% python3 -q
>>> import numpy as np
>>> np.set_printoptions(precision=2, suppress=True, linewidth=160)
>>> rnd = lambda a: np.round(a, 2) + 0
>>> M = np.array([[1, 1, 1, 1, -1, -1, -1, -1],
...     [1, 1, 1, 1, 1, 1, 1, 1],
...     [1, -1, 1, -1, -1, 1, -1, 1]])
>>> M
array([[ 1,  1,  1,  1, -1, -1, -1, -1],
       [ 1,  1,  1,  1,  1,  1,  1,  1],
       [ 1, -1,  1, -1, -1,  1, -1,  1]])
>>> w1 = np.array([[1, 1, -2, 1, 0],
...     [2, 0, -2, 2, 2],
...     [-2, 1, 0, 0, 1],
...     [1, -1, 1, -2, -2],
...     [-2, 0, 0, 1, 2],
...     [1, -2, 0, 0, 2],
...     [0, -2, 1, 1, 2],
...     [1, 2, -2, 2, -1]])
>>> beta = np.array([0, 0, 1, 1, 2])
>>> act = np.maximum(M @ w1 + beta, 0)
>>> rnd((act > 0).mean(axis=0))
array([0.67, 0.67, 0.  , 0.67, 0.33])
>>> np.linalg.matrix_rank(act)
np.int64(3)
>>> (act > 0).astype(int)
array([[1, 1, 0, 0, 0],
       [1, 0, 0, 1, 1],
       [0, 1, 0, 1, 0]])
>>> W2 = np.array([[-1, -1, -2], [1, 2, 3], [-2, 0, -2], [-1, -1, 3], [0, 1, -3]])
>>> act @ W2
array([[  1,   4,   5],
       [ -8,   0, -10],
       [  3,   8,  21]])
>>> M.reshape(2, -1)
array([[ 1,  1,  1,  1, -1, -1, -1, -1,  1,  1,  1,  1],
       [ 1,  1,  1,  1,  1, -1,  1, -1, -1,  1, -1,  1]])
>>> M.ravel(order="F")
array([ 1,  1,  1,  1,  1, -1,  1,  1,  1,  1,  1, -1, -1,  1, -1, -1,  1,  1, -1,  1, -1, -1,  1,  1])
>>> M.reshape(-1, 2)
array([[ 1,  1],
       [ 1,  1],
       [-1, -1],
       [-1, -1],
       [ 1,  1],
       [ 1,  1],
       [ 1,  1],
       [ 1,  1],
       [ 1, -1],
       [ 1, -1],
       [-1,  1],
       [-1,  1]])
>>> T = M.reshape(3, 2, -1)
>>> np.einsum("ihd,jhd->hij", T, T).shape
(2, 3, 3)
>>> T.transpose(1, 0, 2)
array([[[ 1,  1,  1,  1],
        [ 1,  1,  1,  1],
        [ 1, -1,  1, -1]],

       [[-1, -1, -1, -1],
        [ 1,  1,  1,  1],
        [-1,  1, -1,  1]]])
>>> np.einsum("ihd,ihd->ih", T, T)
array([[4, 4],
       [4, 4],
       [4, 4]])
>>> rnd(np.linalg.norm(M, axis=1))
array([2.83, 2.83, 2.83])
>>> rnd(np.linalg.norm(M, 1)), rnd(np.linalg.norm(M, np.inf))
(np.float64(3.0), np.float64(8.0))
>>> rnd(np.linalg.norm(M[1], 1)), rnd(np.linalg.norm(M[1], np.inf))
(np.float64(8.0), np.float64(1.0))
>>> T = np.stack([M, -1 * M, M[::-1]])
>>> np.einsum("bij,cij->bc", T, T)
array([[ 24, -24,   8],
       [-24,  24,  -8],
       [  8,  -8,  24]])
>>> rnd(np.linalg.norm(T, axis=(1, 2)))
array([4.9, 4.9, 4.9])
>>> T.shape
(3, 3, 8)
>>> np.linalg.matrix_rank(T)
array([3, 3, 3])
>>> np.linalg.matrix_rank(T.reshape(3, -1))
np.int64(2)
